$ python3 -q
>>> import numpy as np
>>> import numpy.linalg as la
>>> np.set_printoptions(suppress=True, linewidth=200)
>>> A = np.load("a.npy")
>>> print(A)
[[ -9.4769  12.8611   9.8312  15.3085  -1.6468  -9.6155  -5.5463 -14.8029]
 [-10.1123   9.9614   9.1005  16.7162  -0.3191  -9.4615  -4.9264 -13.6257]
 [ -8.6081   8.7198   9.2052  16.5334   0.7141  -9.6431  -5.3472 -14.3183]
 [ -8.5302   9.7281   8.5108  15.4048  -0.2321 -10.04    -3.6659 -15.2748]
 [ -9.5763   9.863    9.1261  15.3269   0.357  -10.6657  -3.0756 -14.9645]
 [ -9.675   11.3851  10.2413  16.0573   1.7598 -10.1264  -4.8766 -13.161 ]
 [-10.2824   9.7915   8.4775  14.2583  -1.5115  -8.9115  -4.8782 -15.5927]
 [ -9.2474  10.7891  10.29    14.9592   0.7459 -10.8797  -3.6201 -16.5413]
 [-10.5012   9.6413   8.8597  14.7159  -0.077   -9.9928  -5.2244 -15.4715]
 [ -9.2877  10.4531  10.4191  13.4233  -1.6247 -10.4917  -6.9517 -13.4121]
 [-10.7653  10.765   10.129   15.6514  -0.3135  -8.0676  -3.8156 -15.2901]
 [-10.5327  10.455    9.0907  15.9759  -0.2433  -8.7435  -5.3404 -16.0776]
 [-11.5474   9.9558  11.2254  14.5796   1.2055  -9.052   -5.3479 -14.4479]
 [-10.2068   9.4212  10.4468  14.7129   0.3447 -10.2341  -5.4404 -13.6523]
 [-10.044    8.5153  10.1362  16.7014  -0.287  -11.7218  -6.1048 -13.8976]
 [ -9.6512  10.9019   9.8947  15.4762  -0.1465  -9.722   -6.9721 -14.0641]
 [ -9.4563   8.6672   7.5095  14.4896  -0.7981 -10.8398  -4.8821 -14.9398]]
>>> x0 = np.array([-1, 2, 1, 1, 1, -3, 1, -2])
>>> target = A @ x0
>>> print(np.round(la.lstsq(A, target)[0], 4))
[-1.  2.  1.  1.  1. -3.  1. -2.]
>>> print(np.round(la.solve(A.T @ A, A.T @ target), 4))
[-1.  2.  1.  1.  1. -3.  1. -2.]
>>> rng = np.random.default_rng(930725)
>>> target = target + 0.3 * rng.normal(size=17)
>>> print(target.round(4))
[111.7266 105.915  104.6635 108.6731 112.9882 112.8507 104.106  118.7152 108.9185 104.136  108.7147 109.3694 109.3442 107.7311 110.4913 106.7946 105.4764]
>>> c, *_ = la.lstsq(A, target)
>>> print(c.round())
[-1.  2.  1.  1.  1. -3.  1. -2.]
>>> print(c.round(4))
[-1.0639  2.0514  1.0513  0.9282  1.0355 -3.0695  1.004  -1.9218]
>>> M = np.loadtxt("block13.csv", delimiter=",")
>>> print(M)
[[39. 30. 42. 54. 42. 18. 24. 24. 18. 24.]
 [30. 28. 35. 45. 35. 15. 20. 20. 15. 20.]
 [42. 35. 52. 63. 49. 21. 28. 28. 21. 28.]
 [54. 45. 63. 84. 63. 27. 36. 36. 27. 36.]
 [42. 35. 49. 63. 52. 21. 28. 28. 21. 28.]
 [18. 15. 21. 27. 21. 12. 12. 12.  9. 12.]
 [24. 20. 28. 36. 28. 12. 19. 16. 12. 16.]
 [24. 20. 28. 36. 28. 12. 16. 19. 12. 16.]
 [18. 15. 21. 27. 21.  9. 12. 12. 12. 12.]
 [24. 20. 28. 36. 28. 12. 16. 16. 12. 19.]]
>>> # symmetric, so the eigenvalues are real
>>> print(np.round(np.abs(la.svd(M)[2][-1]), 4))
[0.9393 0.1044 0.1461 0.1879 0.1461 0.0626 0.0835 0.0835 0.0626 0.0835]
>>> print(la.matrix_rank(M, rtol=0.1))
1
>>> print(la.cond(M) > 100)
True
>>> print(round(np.log10(la.cond(M))))
2
>>> print(np.argsort(-la.norm(M, axis=0).round(6), kind="stable")[:3])
[3 2 4]
>>> Lm = la.cholesky(M)
>>> print(la.eigvalsh(M).min() > 0)
True
>>> E = np.loadtxt("case4.csv", delimiter=",")
>>> print(E)
[[ 4. -4. -3.  0.  4.  1. -5.  2.  0. -3.]
 [-5.  3. -3.  1. -2.  0.  5.  5. -2.  4.]
 [-3.  1. -5.  1. -1.  1. -4.  1.  1.  2.]
 [ 2.  4.  3.  5.  1. -2. -5.  0.  1. -3.]
 [ 2.  4.  3.  5.  1. -2. -5.  0.  1. -3.]
 [-3.  1.  5. -2.  1. -5. -1. -3.  2.  2.]
 [-1. -1. -5.  5. -4. -4. -5. -3.  4. -2.]]
>>> # rank 6
>>> rank = la.matrix_rank(E)
>>> print(rank)
6
>>> N = la.svd(E)[2][rank:].T
>>> print([int(la.matrix_rank(E[:i])) for i in range(1, len(E) + 1)])
[1, 2, 3, 4, 4, 5, 6]
>>> print([int(la.matrix_rank(np.delete(E, i, axis=0))) for i in range(7)])
[5, 5, 5, 6, 6, 5, 5]
>>> print(N.shape)
(10, 4)
>>> print(np.allclose(E @ N, 0))
True
>>> print([int(la.matrix_rank(E[:, :j + 1])) for j in range(10)])
[1, 2, 3, 4, 5, 6, 6, 6, 6, 6]
>>> Uu, s, vt = la.svd(E)
>>> V = vt[:(s > 1e-8).sum()]
>>> x0 = E[4] + 5 * E[1] + rng.integers(2) * np.eye(10)[4]
>>> print(x0)
[-23.  19. -12.  10.  -8.  -2.  20.  25.  -9.  17.]
>>> print(np.allclose(V.T @ V @ x0, x0))
False
>>> print(round(la.norm(x0 - V.T @ V @ x0), 4))
0.6776
>>> print(la.matrix_rank(np.vstack([E, x0])))
7
>>> print(np.round(np.diag(V.T @ V), 4))
[0.5135 0.657  0.7618 0.5884 0.5409 0.8307 0.86   0.6835 0.1823 0.382 ]
>>> J = np.array([[6, 5, 1, -3, 0, -3],
...     [5, 2, -4, 1, -2, 2],
...     [1, -4, -4, 0, -3, 5],
...     [-3, 1, 0, 4, -1, 0],
...     [0, -2, -3, -1, -4, 1],
...     [-3, 2, 5, 0, 1, 6]])
>>> print(J)
[[ 6  5  1 -3  0 -3]
 [ 5  2 -4  1 -2  2]
 [ 1 -4 -4  0 -3  5]
 [-3  1  0  4 -1  0]
 [ 0 -2 -3 -1 -4  1]
 [-3  2  5  0  1  6]]
>>> f = np.array([9, 8, 5, 1, 2, 7])
>>> out = J + np.outer(f, np.eye(6)[1])
>>> print(out)
[[ 6. 14.  1. -3.  0. -3.]
 [ 5. 10. -4.  1. -2.  2.]
 [ 1.  1. -4.  0. -3.  5.]
 [-3.  2.  0.  4. -1.  0.]
 [ 0.  0. -3. -1. -4.  1.]
 [-3.  9.  5.  0.  1.  6.]]
>>> print(np.round(la.det(out) / la.det(J), 4), round(float(1 + la.solve(J, f)[1]), 4))
-0.2481 -0.2481
>>> print(la.matrix_rank(out - J))
1
>>> theta = np.radians(180)
>>> R = np.eye(6)
>>> R[2, 2] = R[1, 1] = np.cos(theta)
>>> R[2, 1], R[1, 2] = -np.sin(theta), np.sin(theta)
>>> print(R.round(4) + 0)
[[ 1.  0.  0.  0.  0.  0.]
 [ 0. -1.  0.  0.  0.  0.]
 [ 0.  0. -1.  0.  0.  0.]
 [ 0.  0.  0.  1.  0.  0.]
 [ 0.  0.  0.  0.  1.  0.]
 [ 0.  0.  0.  0.  0.  1.]]
>>> out = J @ R.T
>>> print(np.allclose(la.norm(J, axis=1), la.norm(out, axis=1)))
True
>>> print(np.round(la.svd(J, compute_uv=False), 4), np.round(la.svd(out, compute_uv=False), 4))
[11.1868 11.0412  7.2895  5.0247  2.8938  0.4341] [11.1868 11.0412  7.2895  5.0247  2.8938  0.4341]
>>> W0 = np.loadtxt("mat.csv", delimiter=",")
>>> print(W0)
[[0. 1. 1.]
 [1. 0. 1.]
 [1. 1. 0.]]
>>> # symmetric, so the eigenvalues are real
>>> print([round(float(la.det(W0[:i, :i])), 2) + 0 for i in range(1, 4)])
[0.0, -1.0, 2.0]
>>> print(np.all(la.eigvalsh(W0) > 0))
False
>>> evals, V = la.eigvalsh(W0)
Traceback (most recent call last):
  File "<python-input-64>", line 1, in <module>
    evals, V = la.eigvalsh(W0)
    ^^^^^^^^
ValueError: too many values to unpack (expected 2)
>>> evals, V = la.eigh(W0)
>>> print(np.unique(evals.round(6) + 0, return_counts=True)[1])
[2 1]
>>> print(np.abs(V[:, -1]).round(6).argmax())
0
>>> print(np.round(la.eigvalsh(W0 @ W0), 4))
[1. 1. 4.]
>>> mat = np.load("arr.npy")
>>> print(mat.round(4))
[[-2.1376 -0.3095  1.6176  2.1664 -0.5305 -2.7119  0.3752 -0.1521  2.0485  1.0141]
 [ 0.1943 -0.3685 -1.0758  2.4798 -1.8276 -1.2456 -1.3102  1.1451 -2.557  -1.7499]
 [-1.749   2.5576  0.7753 -0.7254 -3.1369  1.5197  0.7083  0.8666 -0.5297  0.7679]
 [-0.9717 -1.9513 -0.7551 -1.3048 -0.0297 -1.1945  3.5084  1.1734 -1.6537  0.3569]
 [ 2.332  -1.1971  2.7059  0.8171 -0.2223  0.9233  0.0874  2.6818 -0.1051  1.4235]
 [ 0.1943  1.149  -2.286   0.5023  0.5485  0.1305  0.7096  3.1153  2.5698 -1.0168]
 [ 0.3887  0.4011  0.1995 -3.0993 -0.5029 -2.8031 -2.2229  1.3284  0.0157  0.4752]
 [ 0.9717  3.2791  0.1806  0.9463  2.127  -1.416   1.0425  0.0351 -1.7743  1.269 ]
 [-1.5546  0.482   2.6022 -0.601   1.6933  0.2316  0.0533  0.9364 -0.5104 -3.3402]
 [-2.7206 -0.7215 -0.8145  0.3821  1.8823  1.2537 -1.9468  1.4136 -1.1074  2.0345]]
>>> print(np.unique(E.round(6), axis=0).shape)
(6, 10)
>>> print(np.abs(np.diag(la.qr(E)[1])) > 1e-9)
[ True  True  True  True  True  True False]
>>> print(np.round(E @ la.pinv(E) @ E, 4) + 0)
[[ 4. -4. -3.  0.  4.  1. -5.  2.  0. -3.]
 [-5.  3. -3.  1. -2.  0.  5.  5. -2.  4.]
 [-3.  1. -5.  1. -1.  1. -4.  1.  1.  2.]
 [ 2.  4.  3.  5.  1. -2. -5.  0.  1. -3.]
 [ 2.  4.  3.  5.  1. -2. -5.  0.  1. -3.]
 [-3.  1.  5. -2.  1. -5. -1. -3.  2.  2.]
 [-1. -1. -5.  5. -4. -4. -5. -3.  4. -2.]]
>>> print(np.round(mat @ mat.T, 4) + 0)
[[25.  0.  0.  0.  0.  0.  0.  0.  0.  0.]
 [ 0. 25.  0.  0.  0.  0.  0.  0.  0.  0.]
 [ 0.  0. 25.  0.  0.  0.  0.  0.  0.  0.]
 [ 0.  0.  0. 25.  0.  0.  0.  0.  0.  0.]
 [ 0.  0.  0.  0. 25.  0.  0.  0.  0.  0.]
 [ 0.  0.  0.  0.  0. 25.  0.  0.  0.  0.]
 [ 0.  0.  0.  0.  0.  0. 25.  0.  0.  0.]
 [ 0.  0.  0.  0.  0.  0.  0. 25.  0.  0.]
 [ 0.  0.  0.  0.  0.  0.  0.  0. 25.  0.]
 [ 0.  0.  0.  0.  0.  0.  0.  0.  0. 25.]]
>>> print(round(float(mat[:, 8] @ mat[:, 6]), 4))
0.0
>>> arr = np.load("w.npy")
>>> print(arr)
[[ 2.  1.  1.  2.  0.  0.]
 [-2.  2. -1.  0.  0.  0.]
 [ 1. -2. -1. -2.  0.  0.]
 [ 0.  1. -1.  2.  0.  0.]
 [ 0.  0.  0.  0.  7. -8.]
 [ 0.  0.  0.  0.  0. -8.]]
>>> # 2 groups of indices that never mix
>>> f = np.array([4, 1, 2, 1, 4, 0])
>>> out = arr + np.outer(f, np.eye(6)[3])
>>> print(la.matrix_rank(out - arr))
1
>>> print(la.matrix_rank(la.inv(out) - la.inv(arr), tol=1e-8))
1
>>> print(out)
[[ 2.  1.  1.  6.  0.  0.]
 [-2.  2. -1.  1.  0.  0.]
 [ 1. -2. -1.  0.  0.  0.]
 [ 0.  1. -1.  3.  0.  0.]
 [ 0.  0.  0.  4.  7. -8.]
 [ 0.  0.  0.  0.  0. -8.]]
>>> out = arr / la.norm(arr, axis=1, keepdims=True)
>>> C2 = out @ out.T
>>> print((C2 - 2 * np.eye(6)).round(6).argmax(axis=1))
[3 3 4 0 5 4]
>>> print(np.round(np.degrees(np.arccos(np.clip(C2[1, 0], -1, 1))), 4))
108.4349
>>> print(np.round(la.norm(out, axis=1), 4))
[1. 1. 1. 1. 1. 1.]
>>> data = np.load("m.npy")
>>> print(data)
[[-0.3103  0.4     0.1    -0.9    -0.2   ]
 [ 2.6814 -0.7    -0.9     1.9     0.8   ]
 [ 2.685   0.7    -0.9    -0.8    -0.1   ]
 [ 4.5616 -1.3    -1.5     0.1     0.3   ]
 [-0.5876 -0.9     0.2    -0.4     0.1   ]
 [ 3.6419 -0.2    -1.2    -0.1    -0.2   ]
 [-5.0878  0.2     1.7     0.8    -0.1   ]
 [ 1.8071 -0.2    -0.6     0.      0.8   ]
 [ 1.23    0.4    -0.4     1.2     0.5   ]
 [ 0.5819  0.3    -0.2     0.4    -0.4   ]
 [ 2.1221 -0.5    -0.7    -0.5    -1.8   ]
 [-2.7004  0.3     0.9    -1.6     1.3   ]
 [ 5.4094 -0.8    -1.8     0.2     0.8   ]
 [-2.1186  1.4     0.7    -1.5    -0.8   ]
 [ 4.5099 -2.7    -1.5     1.4    -0.2   ]
 [-0.8666  0.5     0.3     1.     -0.9   ]
 [ 2.3975  1.3    -0.8     1.      0.1   ]
 [ 3.264  -0.1    -1.1    -2.2    -0.2   ]
 [ 9.6028 -1.5    -3.2    -0.1     0.8   ]
 [ 4.4903 -1.5    -1.5     1.1    -0.3   ]
 [ 0.3248 -0.2    -0.1     0.1     1.7   ]
 [ 0.5911 -0.5    -0.2     0.8    -0.8   ]
 [ 0.017   0.2     0.     -0.3     0.7   ]
 [-1.5191  0.9     0.5     0.2    -0.8   ]]
>>> P = data @ la.solve(data.T @ data, data.T)
>>> print(round(np.trace(P), 4))
5.0
>>> print(np.allclose(P @ P, P))
True
>>> x0 = np.array([9, 4, 5, 6, 8])
>>> target = data @ x0
>>> print(np.round(la.solve(data.T @ data, data.T @ target), 4))
[9. 4. 5. 6. 8.]
>>> target = target + 0.05 * rng.normal(size=24)
>>> print(target.round(4))
[ -7.7676  34.6909  16.9892  31.3017  -9.4921  23.8644 -32.3956  18.8648  21.849    4.5326  -3.8618 -17.7767  44.0488 -25.3434  29.0536  -5.4522  29.4737   8.7333  70.2931  31.1063  15.8231   0.7146
   4.6917 -12.7236]
>>> c, *_ = la.lstsq(data, target)
>>> print(round(la.norm(target - data @ c), 4))
0.2951
>>> print(np.round(data.T @ (target - data @ c), 4) + 0)
[0. 0. 0. 0. 0.]
>>> print(c.round(4))
[8.7554 3.9995 4.2665 5.9926 8.0052]
>>> x0 = np.array([0, 3, 1, 1, 3])
>>> print((data @ x0).argmax())
20
>>> print(np.sign((data @ x0).round(6)))
[-1.  1.  1. -1. -1. -1.  1.  1.  1. -1. -1.  1. -1.  1. -1.  1.  1. -1. -1. -1.  1. -1.  1.  1.]
